$ python3 -q
>>> import numpy as np
>>> from numpy import linalg as LA
>>> np.set_printoptions(precision=3, suppress=True, linewidth=120, legacy="1.25")
>>> data = np.array([[0, 2, 0, 0], [2, 0, 0, 0], [0, 0, 0, 3], [0, 0, 1, 0]])
>>> # 2 groups of indices that never mix
>>> w, V = LA.eig(data)
>>> print(w)
[ 2.    -2.     1.732 -1.732]
>>> print(np.sort(LA.eigvals(data.T)))
[-2.    -1.732  1.732  2.   ]
>>> print(np.sort(LA.eigvals(data @ data)))
[3. 3. 4. 4.]
>>> print(round(float(np.prod(w)), 3))
12.0
>>> print(np.round(data @ V[:, 0] - w[0] * V[:, 0], 3) + 0)
[0. 0. 0. 0.]
>>> print(np.sort(LA.eigvals(LA.inv(data))))
[-0.577 -0.5    0.5    0.577]
>>> q = data.astype(float).copy()
>>> for j in range(4):
...     q[:, j] -= q[:, :j] @ (q[:, :j].T @ q[:, j])
...     q[:, j] /= LA.norm(q[:, j])
... 
>>> print(q.T @ q)
[[1. 0. 0. 0.]
 [0. 1. 0. 0.]
 [0. 0. 1. 0.]
 [0. 0. 0. 1.]]
>>> print(q.T @ data)
[[2. 0. 0. 0.]
 [0. 2. 0. 0.]
 [0. 0. 1. 0.]
 [0. 0. 0. 3.]]
>>> def softmax(z):
...     e = np.exp(z - z.max(axis=-1, keepdims=True))
...     return e / e.sum(axis=-1, keepdims=True)
... 
>>> print(softmax(data).sum(axis=1))
[1. 1. 1. 1.]
>>> print(np.round(softmax(10 * data[0]), 3) + 0)
[0. 1. 0. 0.]
>>> S = data @ data.T / np.sqrt(4)
>>> print(softmax(S)[0] @ data)
[0.193 1.422 0.096 0.289]
>>> print(softmax(S))
[[0.711 0.096 0.096 0.096]
 [0.096 0.711 0.096 0.096]
 [0.011 0.011 0.968 0.011]
 [0.215 0.215 0.215 0.355]]
>>> mat = np.array([[0.0, -0.9, 0.2, -1.2],
...     [-1.5, 1.1, 0.4, -1.0],
...     [-0.5, 0.1, -0.7, 0.6],
...     [0.6, 0.0, 1.9, -0.1]])
>>> mat[:, 2] *= 20
>>> print(mat)
[[  0.   -0.9   4.   -1.2]
 [ -1.5   1.1   8.   -1. ]
 [ -0.5   0.1 -14.    0.6]
 [  0.6   0.   38.   -0.1]]
>>> rng = np.random.default_rng(295635)
>>> lab = rng.permutation(4)
>>> print(lab)
[0 1 2 3]
>>> Y = mat[lab][:, lab]
>>> print(round(float(LA.det(Y)), 3), np.round(LA.det(mat[lab]), 3))
48.902 48.902
>>> left, sigma, vt = LA.svd(mat)
>>> print(np.argmax(sigma[:-1] / (sigma[1:] + 1e-6)) + 1)
1
>>> print(sigma)
[41.48   2.155  1.541  0.355]
>>> Y = left[:, :1] @ np.diag(sigma[:1]) @ vt[:1]
>>> print(round(np.abs(mat - Y).max(), 3))
1.583
>>> print(LA.matrix_rank(mat, rtol=0.05))
2
>>> print(np.round(LA.norm(mat - Y) / LA.norm(mat), 3))
0.064
>>> K = np.tanh(np.array([[0.2, -0.8],
...     [-0.9, 0.8],
...     [1.3, 0.4],
...     [1.7, 2.1],
...     [-2.9, -1.2],
...     [-1.3, 0.2],
...     [-1.4, -0.3],
...     [-0.7, 0.3],
...     [1.4, -0.2],
...     [-0.2, -1.8],
...     [-0.6, 0.3],
...     [0.0, -0.9],
...     [-1.4, -1.4],
...     [-0.5, -0.1],
...     [1.7, 2.0],
...     [0.2, -0.3],
...     [-0.6, 0.8],
...     [1.6, -1.8],
...     [-0.6, 0.0],
...     [0.4, -0.2],
...     [-0.4, -0.4],
...     [-0.6, 0.1],
...     [0.5, -0.7],
...     [-0.3, 1.8]]) @ np.array([[-0.1, -0.2, -0.2], [-1.6, 0.0, 1.1]]))
>>> print(K)
[[ 0.851 -0.04  -0.726]
 [-0.831  0.178  0.786]
 [-0.647 -0.254  0.178]
 [-0.998 -0.327  0.962]
 [ 0.976  0.523 -0.629]
 [-0.188  0.254  0.446]
 [ 0.551  0.273 -0.05 ]
 [-0.388  0.139  0.438]
 [ 0.178 -0.273 -0.462]
 [ 0.994  0.04  -0.96 ]
 [-0.397  0.119  0.422]
 [ 0.894  0.    -0.757]
 [ 0.983  0.273 -0.851]
 [ 0.207  0.1   -0.01 ]
 [-0.998 -0.327  0.953]
 [ 0.43  -0.04  -0.354]
 [-0.84   0.119  0.762]
 [ 0.991 -0.31  -0.98 ]
 [ 0.06   0.119  0.119]
 [ 0.273 -0.08  -0.291]
 [ 0.592  0.08  -0.345]
 [-0.1    0.119  0.226]
 [ 0.789 -0.1   -0.701]
 [-0.993  0.06   0.967]]
>>> T = np.stack([K, 3 * K, K[::-1]])
>>> print(LA.norm(T, axis=(1, 2)))
[ 4.799 14.396  4.799]
>>> print(np.einsum("bij,cij->bc", T, T))
[[ 23.029  69.086  -4.399]
 [ 69.086 207.258 -13.198]
 [ -4.399 -13.198  23.029]]
>>> print((T @ K.T).shape)
(3, 24, 24)
>>> print(LA.matrix_rank(T.reshape(3, -1)))
2
>>> m1 = np.load("case0.npy")
>>> print(m1)
[[ 1  2  2  0]
 [ 2  2  5  3]
 [ 4  4  6  4]
 [ 4  4  9  4]
 [ 5  6 10  5]
 [ 6  6 10  8]
 [ 6  8 10 11]
 [ 9 10 11 12]
 [ 9 13 11 14]
 [ 9 14 12 17]
 [10 14 12 19]
 [11 16 13 22]
 [12 18 13 24]
 [15 20 16 27]
 [15 22 17 29]
 [15 24 19 31]
 [18 24 22 31]
 [21 25 22 31]
 [22 27 25 33]
 [23 27 26 33]
 [23 29 29 33]
 [24 32 29 36]
 [25 35 32 37]
 [28 36 32 37]
 [30 39 35 37]
 [30 40 35 39]
 [32 41 35 40]]
>>> print(round(float(LA.norm(m1, 2)), 3))
230.974
>>> print(np.round(LA.norm(m1) ** 2 / LA.norm(m1, 2) ** 2, 3))
1.007
>>> print(LA.norm(m1, axis=1).argmax())
26
>>> E = np.loadtxt("out6.csv", delimiter=",")
>>> print(E)
[[ 28.   7.   0.   3.   9.]
 [  1.   4.   1.   8.   1.]
 [  0.   2.  29.   7.   9.]
 [  3.   3.   7. -24.   0.]
 [  8.   4.   1.   9.  -2.]]
>>> u = np.array([1, 3])
>>> print(np.cross(E[3, :3], E[4, :3]))
[-25.  53. -12.]
>>> print(np.correlate(E[3], E[4], "full"))
[  -6.   21.   16.  126. -173.   28.  -40. -192.    0.]
>>> print(np.polyval(u, E[3]))
[  6.   6.  10. -21.   3.]
>>> print(np.array([np.convolve(row, u, "same") for row in E]))
[[ 28.  91.  21.   3.  18.]
 [  1.   7.  13.  11.  25.]
 [  0.   2.  35.  94.  30.]
 [  3.  12.  16.  -3. -72.]
 [  8.  28.  13.  12.  25.]]
>>> M = np.loadtxt("layer6.csv", delimiter=",")
>>> print(M)
[[ 24.  15. -16.   3.   9.   6.]
 [ -2.   8.   8.   2.   0.  18.]
 [-12.  -1.  28.  -9. -19.  10.]
 [ -7. -12.   3.  -5.  -7. -17.]]
>>> w1 = np.array([[-5, 4, 8],
...     [4, 0, -8],
...     [-8, -5, 7],
...     [-5, -6, -6],
...     [4, 1, -7],
...     [5, -8, 5]])
>>> beta = np.array([2, 3, 0])
>>> H = np.maximum(M @ w1 + beta, 0)
>>> print(LA.matrix_rank(H))
3
>>> print(H)
[[121. 122.   0.]
 [ 60.   0.  54.]
 [  0.   0. 345.]
 [  0. 119.  55.]]
>>> cent = np.array([[0, 3], [-3, -2], [-2, 3]])
>>> print(w1 @ cent)
[[-28   1]
 [ 16 -12]
 [  1   7]
 [ 30 -21]
 [ 11 -11]
 [ 14  46]]
